$ python3 -q
>>> import numpy as np
>>> np.set_printoptions(precision=1, suppress=True, linewidth=160, legacy="1.25")
>>> feats = np.array([[-3, -2, 3, 1], [3, 3, -3, 2], [6, 7, -6, 7]])
>>> left, sigma, Vh = np.linalg.svd(feats)
>>> print(sigma.round(1) + 0)
[14.6  3.4  0. ]
>>> out = left[:, :2] @ np.diag(sigma[:2]) @ Vh[:2]
>>> print(np.linalg.matrix_rank(feats, rtol=0.05))
2
>>> print(np.linalg.matrix_rank(out))
2
>>> print(round(float(np.linalg.norm(feats - out, 2)), 1), round(sigma[2], 1))
0.0 0.0
>>> rk = np.linalg.matrix_rank(feats)
>>> print(rk)
2
>>> N = np.linalg.svd(feats)[2][rk:].T
>>> print(np.allclose(feats @ N, 0))
True
>>> print([int(np.linalg.matrix_rank(feats[:, :j + 1])) for j in range(4)])
[1, 2, 2, 2]
>>> left, sigma, Vh = np.linalg.svd(feats)
>>> evecs = Vh[:(sigma > 1e-8).sum()]
>>> rng = np.random.default_rng(79)
>>> vec = feats[1] + -1 * feats[2] + rng.integers(2) * np.eye(4)[1]
>>> print(vec)
[-3. -4.  3. -5.]
>>> print(np.allclose(evecs.T @ evecs @ vec, vec))
True
>>> print(np.linalg.matrix_rank(np.vstack([feats, vec])))
2
>>> print(evecs.T @ evecs)
[[ 0.4  0.3 -0.4 -0.1]
 [ 0.3  0.3 -0.3  0.2]
 [-0.4 -0.3  0.4  0.1]
 [-0.1  0.2  0.1  0.9]]
>>> print(np.linalg.cond(feats) > 100)
True
>>> print(np.argsort(-np.linalg.norm(feats, axis=0).round(6), kind="stable")[:3])
[1 0 2]
>>> print(np.linalg.matrix_rank(feats, rtol=0.1))
2
>>> out = np.array([[0, 2], [1, 1], [0, 2], [1, 1]])
>>> print(out.T @ feats.T)
[[-1  5 14]
 [-1  5 14]]
>>> print(np.vstack([feats, out.T]).shape)
(5, 4)
>>> print(feats @ out)
[[-1 -1]
 [ 5  5]
 [14 14]]
>>> M = np.load("m.npy")
>>> print(M)
[[ 3  3  3  3  3]
 [ 3  6  6  6  6]
 [ 3  6  9  9  9]
 [ 3  6  9 12 12]
 [ 3  6  9 12 15]]
>>> P = np.triu(np.array([[2, 1, -1, 2, 1],
...     [2, -1, -2, 2, -1],
...     [1, -1, 2, -2, 0],
...     [-1, -1, -2, 1, -2],
...     [-1, 1, 0, -2, 1]]), 1) + np.eye(5)
>>> out = P @ M @ np.linalg.inv(P)
>>> print(np.trace(out), np.trace(M))
45.0 45
>>> print(np.linalg.matrix_rank(out))
5
>>> print(np.round(np.linalg.det(out), 1))
243.0
>>> print(np.poly(out))
[   1.  -45.  315. -756.  729. -243.]
>>> out = np.array([[0, 3, 1], [2, 3, 0], [0, 1, 0], [3, 0, 3], [1, 0, 1]])
>>> print(np.einsum("ij->j", M))
[15 27 36 42 45]
>>> print(np.einsum("ik,kj->ij", M, out))
[[18 21 15]
 [36 33 27]
 [48 36 39]
 [60 36 51]
 [63 36 54]]
>>> print(np.linalg.matrix_rank(np.vstack([M, out.T])))
5
>>> print(np.vstack([M, out.T]).shape)
(8, 5)
>>> print(np.einsum("ik,kj->ji", M, out))
[[18 36 48 60 63]
 [21 33 36 36 36]
 [15 27 39 51 54]]
>>> E = np.array([[0.5, 1.8, 0.6, 0.1], [0.3, -0.2, 0.7, -1.3]])
>>> E[:, 3] *= 5
>>> print(E)
[[ 0.5  1.8  0.6  0.5]
 [ 0.3 -0.2  0.7 -6.5]]
>>> def softmax(z):
...     e = np.exp(z - z.max(axis=-1, keepdims=True))
...     return e / e.sum(axis=-1, keepdims=True)
... 
>>> print(np.round(softmax(10 * E[0]), 1) + 0)
[0. 1. 0. 0.]
>>> print(softmax(E[0]))
[0.1 0.5 0.2 0.1]
>>> scores = E @ E.T / np.sqrt(4)
>>> print(np.round(softmax(scores), 1) + 0)
[[1. 0.]
 [0. 1.]]
>>> t3 = np.stack([E, 5 * E, E[::-1]])
>>> print(np.linalg.norm(t3, axis=(1, 2)))
[ 6.9 34.3  6.9]
>>> print(np.linalg.matrix_rank(t3.reshape(3, -1)))
2
>>> print(np.einsum("bij,cij->bc", t3, t3))
[[  47.   234.8   -6.1]
 [ 234.8 1174.2  -30.4]
 [  -6.1  -30.4   47. ]]
>>> th = np.radians(72)
>>> R = np.eye(4)
>>> R[2, 2] = R[1, 1] = np.cos(th)
>>> R[2, 1], R[1, 2] = -np.sin(th), np.sin(th)
>>> print(R)
[[ 1.   0.   0.   0. ]
 [ 0.   0.3  1.   0. ]
 [ 0.  -1.   0.3  0. ]
 [ 0.   0.   0.   1. ]]
>>> out = E @ R.T
>>> print(np.allclose(E @ E.T, out @ out.T))
True
>>> print(np.allclose(np.linalg.norm(E, axis=1), np.linalg.norm(out, axis=1)))
True
>>> print(out)
[[ 0.5  1.1 -1.5  0.5]
 [ 0.3  0.6  0.4 -6.5]]
>>> print(np.linalg.svd(E, compute_uv=False), np.linalg.svd(out, compute_uv=False))
[6.6 2. ] [6.6 2. ]
>>> left, sigma, Vh = np.linalg.svd(E, full_matrices=False)
>>> print(round(np.sqrt((sigma ** 2).sum()), 1), round(np.linalg.norm(E), 1))
6.9 6.9
>>> print(np.round(np.abs(Vh[0]), 1) + 0)
[0.  0.1 0.1 1. ]
>>> print(np.round(Vh @ Vh.T, 1) + 0)
[[1. 0.]
 [0. 1.]]
>>> print(np.round(left.T @ E @ Vh.T, 1) + 0)
[[6.6 0. ]
 [0.  2. ]]
>>> print(left.shape, sigma.shape, Vh.shape)
(2, 2) (2,) (2, 4)
>>> print((sigma > 1e-8).sum())
2
>>> W = np.array([[2, 2, 1, 2], [2, 1, 2, 1], [0, 0, 2, 2], [1, 2, 0, 2]])
>>> c = np.array([-3, -3, 2, 0])
>>> H = np.maximum(E @ W + c, 0)
>>> print(np.linalg.matrix_rank(H))
2
>>> print(H)
[[2.1 0.8 7.3 5. ]
 [0.  0.  3.3 0. ]]
>>> basis = np.array([[2, 2], [-2, 0], [0, 2], [1, -1]])
>>> print(W @ basis)
[[2 4]
 [3 7]
 [2 2]
 [0 0]]
>>> print((H @ basis).round(6).argmax(axis=1))
[1 1]
>>> out = np.array([[2, -2, -1], [-1, 2, -2], [1, -1, -2], [2, 3, 2]])
>>> basis = np.array([[-1, -1, -2, -2, -1, -2],
...     [-1, 0, 0, 0, 0, -1],
...     [-1, -2, -1, 2, 0, -2]])
>>> m1 = out @ basis
>>> print(m1)
[[  1   0  -3  -6  -2   0]
 [  1   5   4  -2   1   4]
 [  2   3   0  -6  -1   3]
 [ -7  -6  -6   0  -2 -11]]
>>> print(round(np.linalg.norm(m1, 2) / np.linalg.norm(m1), 1))
0.9
